$ python3 -q
>>> import numpy as np
>>> np.set_printoptions(precision=2, suppress=True, linewidth=100, sign=" ")
>>> def rd(a):
...     return np.round(a, 2) + 0
... 
>>> M = np.load("block11.npy")
>>> rd(M)
array([[-0.17,  0.07,  0.98],
       [-0.85, -0.52, -0.11],
       [ 0.51, -0.85,  0.15]])
>>> G = M.T @ M
>>> np.linalg.matrix_rank(G)
np.int64(3)
>>> np.allclose(G, G.T)
True
>>> rd(np.linalg.eigvalsh(G)[::-1])
array([ 1.,  1.,  1.])
>>> Uu, sv, Vh = np.linalg.svd(M, full_matrices=False)
>>> rd(Uu.T @ M @ Vh.T)
array([[ 1.,  0.,  0.],
       [ 0.,  1.,  0.],
       [ 0.,  0.,  1.]])
>>> rd(np.sqrt((sv ** 2).sum())), rd(np.linalg.norm(M))
(np.float64(1.73), np.float64(1.73))
>>> Uu.shape, sv.shape, Vh.shape
((3, 3), (3,), (3, 3))
>>> (sv > 1e-8).sum()
np.int64(3)
>>> sv / sv[0]
array([ 1.,  1.,  1.])
>>> sv
array([ 1.,  1.,  1.])
>>> np.allclose(Uu * sv @ Vh, M)
True
>>> vec = np.array([-1, 2, -1])
>>> rd(np.sort(np.abs(np.degrees(np.angle(np.linalg.eigvals(M))))))
array([   0.  ,  140.58,  140.58])
>>> rd(np.linalg.det(M))
np.float64(1.0)
>>> 3 - np.linalg.matrix_rank(M - np.eye(3), tol=1e-8)
np.int64(1)
>>> rd(np.abs(np.linalg.eigvals(M)))
array([ 1.,  1.,  1.])
>>> rd(M.T @ (M @ vec))
array([-1.,  2., -1.])
>>> other = M / np.linalg.norm(M, axis=1, keepdims=True)
>>> G = other @ other.T
>>> np.degrees(np.arccos(np.clip(G[0, 1], -1, 1)))
np.float64(90.0)
>>> rd(G[0])
array([ 1.,  0.,  0.])
